$ python -q
>>> import numpy as np
>>> np.set_printoptions(suppress=True, linewidth=120)
>>> X = np.load("dump.npy")
>>> print(X)
[[0. 1. 1. 0.]
 [1. 0. 0. 0.]
 [1. 0. 0. 0.]
 [0. 0. 0. 0.]]
>>> [round(float(x), 3) for x in np.linalg.svd(X, compute_uv=False)[:3]]
[1.414, 1.414, 0.0]
>>> np.round(np.linalg.norm(X, 2) / np.linalg.norm(X), 3)
np.float64(0.707)
>>> np.argsort(-np.linalg.norm(X, axis=0).round(6), kind="stable")[:3]
array([0, 1, 2])
>>> print(np.linalg.matrix_rank(X, rtol=0.1))
2
>>> x0 = np.array([-2, -1, -3, 0])
>>> h1 = np.maximum(X @ x0, 0)
>>> np.flatnonzero(h1 > 1e-9)
array([], dtype=int64)
>>> h1
array([0., 0., 0., 0.])
>>> X.T @ h1
array([0., 0., 0., 0.])
>>> np.maximum(X @ (3 * x0), 0)
array([0., 0., 0., 0.])
>>> proj = np.triu(np.array([[2, 0, 2, 0], [1, 0, 1, 2], [0, 1, 0, 0], [2, 2, 2, 2]]), 1) + np.eye(4)
>>> M2 = proj @ X @ np.linalg.inv(proj)
>>> print(M2)
[[ 2.  1. -4. -2.]
 [ 2.  0. -4.  0.]
 [ 1.  0. -2.  0.]
 [ 0.  0.  0.  0.]]
>>> np.round(np.linalg.det(M2), 3)
np.float64(0.0)
>>> print(np.round(np.poly(M2), 3) + 0)
[ 1.  0. -2.  0.  0.]
>>> E = np.loadtxt("block15.csv", delimiter=",")
>>> E
array([[ 2.042,  1.005, -1.936, -1.009,  1.002],
       [ 1.983,  1.011, -1.99 , -1.008,  0.984],
       [ 2.   ,  0.995, -2.023, -1.   ,  0.978],
       [ 2.005,  0.996, -2.01 , -1.016,  0.983],
       [ 2.007,  1.003, -1.998, -0.985,  0.989],
       [ 1.955,  0.971, -2.009, -1.037,  0.991],
       [ 1.991,  1.   , -1.998, -1.004,  0.967],
       [ 1.983,  0.992, -1.989, -0.97 ,  1.008],
       [ 1.981,  1.009, -1.995, -1.013,  0.991],
       [ 0.034, -1.008, -2.016,  0.989, -0.013],
       [-0.019, -1.025, -1.989,  0.991, -0.002],
       [ 0.013, -0.994, -1.989,  0.99 ,  0.011],
       [ 0.009, -1.   , -1.991,  0.967,  0.022],
       [-0.013, -0.978, -2.019,  1.01 , -0.029],
       [ 0.001, -0.996, -2.024,  1.   ,  0.016],
       [-0.014, -0.975, -1.999,  0.983, -0.003],
       [-0.004, -1.002, -1.996,  0.955, -0.002],
       [-0.026, -0.992, -2.004,  1.011, -0.022]])
>>> np.linalg.cond(E) > 100
np.True_
>>> print(np.linalg.matrix_rank(E, rtol=0.1))
2
>>> x0 = np.array([0, 0, 2, 2, 2])
>>> rhs = E @ x0
>>> print(np.round(np.linalg.solve(E.T @ E, E.T @ rhs), 3) + 0)
[0. 0. 2. 2. 2.]
>>> rng = np.random.default_rng(834)
>>> rhs = rhs + 0.1 * rng.normal(size=18)
>>> print(rhs.round(3))
[-3.91  -3.898 -3.844 -4.105 -3.938 -3.98  -4.055 -3.783 -3.98  -2.158 -2.094 -2.004 -2.046 -1.98  -2.118 -2.133 -2.055
 -2.069]
>>> b, *_ = np.linalg.lstsq(E, rhs)
>>> b.round()
array([-1.,  1.,  1.,  2.,  1.])
>>> round(float(np.linalg.norm(rhs - E @ b)), 3)
0.277
>>> U, s, Vt = np.linalg.svd(E)
>>> np.argmax(s[:-1] / (s[1:] + 1e-6)) + 1
np.int64(2)
>>> M2 = U[:, :2] @ np.diag(s[:2]) @ Vt[:2]
>>> np.linalg.matrix_rank(M2)
np.int64(2)
>>> round(float(np.linalg.norm(E - M2) / np.linalg.norm(E)), 3)
0.01
>>> np.round(np.abs(E - M2).max(), 3)
np.float64(0.043)
>>> round(float(np.linalg.norm(E - M2, 2)), 3), round(s[2], 3)
(0.086, np.float64(0.086))
>>> D = np.linalg.norm(E[:, None] - E[None], axis=-1)
>>> np.unravel_index(D.round(6).argmax(), D.shape)
(np.int64(0), np.int64(17))
>>> np.flatnonzero(D[9] < D.mean() / 2)
array([ 9, 10, 11, 12, 13, 14, 15, 16, 17])
>>> (D + 1e9 * np.eye(18)).round(6).argmin(axis=1)
array([ 4,  8,  3,  2,  2,  8,  1,  4,  1, 11, 16, 12, 11, 17, 11, 11, 12, 13])
>>> J = np.load("a.npy")
>>> J
array([[196,   8, -13, -78,  53],
       [  8,  54,   4, -59, -25],
       [-13,   4,  75, -19,  -3],
       [-78, -59, -19, 110,  10],
       [ 53, -25,  -3,  10,  29]])
>>> rank = np.linalg.matrix_rank(J)
>>> rank
np.int64(4)
>>> ns = np.linalg.svd(J)[2][rank:].T
>>> np.linalg.matrix_rank(J.T @ J), np.linalg.matrix_rank(J @ J.T)
(np.int64(4), np.int64(4))
>>> np.allclose(J @ ns, 0)
True
>>> [int(np.linalg.matrix_rank(J[:i])) for i in range(1, len(J) + 1)]
[1, 2, 3, 4, 4]
>>> np.round(ns[:, 0] / ns[np.abs(ns[:, 0]).round(6).argmax(), 0], 3)
array([-0.379,  0.278, -0.098, -0.227,  1.   ])
>>> U, s, Vt = np.linalg.svd(J)
>>> vecs = Vt[:(s > 1e-8).sum()]
>>> x0 = J[1] + 4 * J[4] + rng.integers(2) * np.eye(5)[1]
>>> x0
array([220., -46.,  -8., -19.,  91.])
>>> print(np.round(np.diag(vecs.T @ vecs), 3))
[0.888 0.94  0.993 0.96  0.22 ]
>>> np.linalg.matrix_rank(np.vstack([J, x0]))
np.int64(4)
>>> print(np.round(vecs.T @ vecs, 3))
[[ 0.888  0.082 -0.029 -0.067  0.295]
 [ 0.082  0.94   0.021  0.049 -0.217]
 [-0.029  0.021  0.993 -0.017  0.076]
 [-0.067  0.049 -0.017  0.96   0.177]
 [ 0.295 -0.217  0.076  0.177  0.22 ]]
>>> M = np.load("case6.npy")
>>> M
array([[-3, -1, -3, -1],
       [-2,  0, -2,  0],
       [-3, -1, -3, -1],
       [-2,  0, -2,  0]])
>>> proj = np.triu(np.array([[-4, -5, -8, -2], [-2, -7, -6, 4], [-2, -5, -4, -4], [-3, 3, -9, 9]]), 1) + np.eye(4)
>>> M2 = proj @ M @ np.linalg.inv(proj)
>>> np.round(np.poly(M2), 3) + 0
array([ 1.,  6., -8.,  0.,  0.])
>>> np.trace(M2), np.trace(M)
(np.float64(-6.0), np.int64(-6))
>>> print(proj @ M - M @ proj)
[[ 38.  -7.   8.  -6.]
 [ 10.  -4.  -6.  -6.]
 [  8. -15. -22. -14.]
 [  0. -10. -16. -12.]]
>>> U, s, Vt = np.linalg.svd(M)
>>> s.round(3) + 0
array([7.405, 1.08 , 0.   , 0.   ])
>>> M2 = U[:, :2] @ np.diag(s[:2]) @ Vt[:2]
>>> round(np.abs(M - M2).max(), 3)
np.float64(0.0)
>>> print(np.linalg.matrix_rank(M2))
2
>>> np.round(np.linalg.norm(M - M2, 2), 3), round(s[2], 3)
(np.float64(0.0), np.float64(0.0))
>>> M2 = M[0, 0] * M[1:] - np.outer(M[1:, 0], M[0])
>>> M2
array([[ 0, -2,  0, -2],
       [ 0,  0,  0,  0],
       [ 0, -2,  0, -2]])
>>> np.round(M[:, 0] / M[0, 0], 3)
array([1.   , 0.667, 1.   , 0.667])
>>> np.flatnonzero(~M2.round(6).any(axis=1))
array([1])
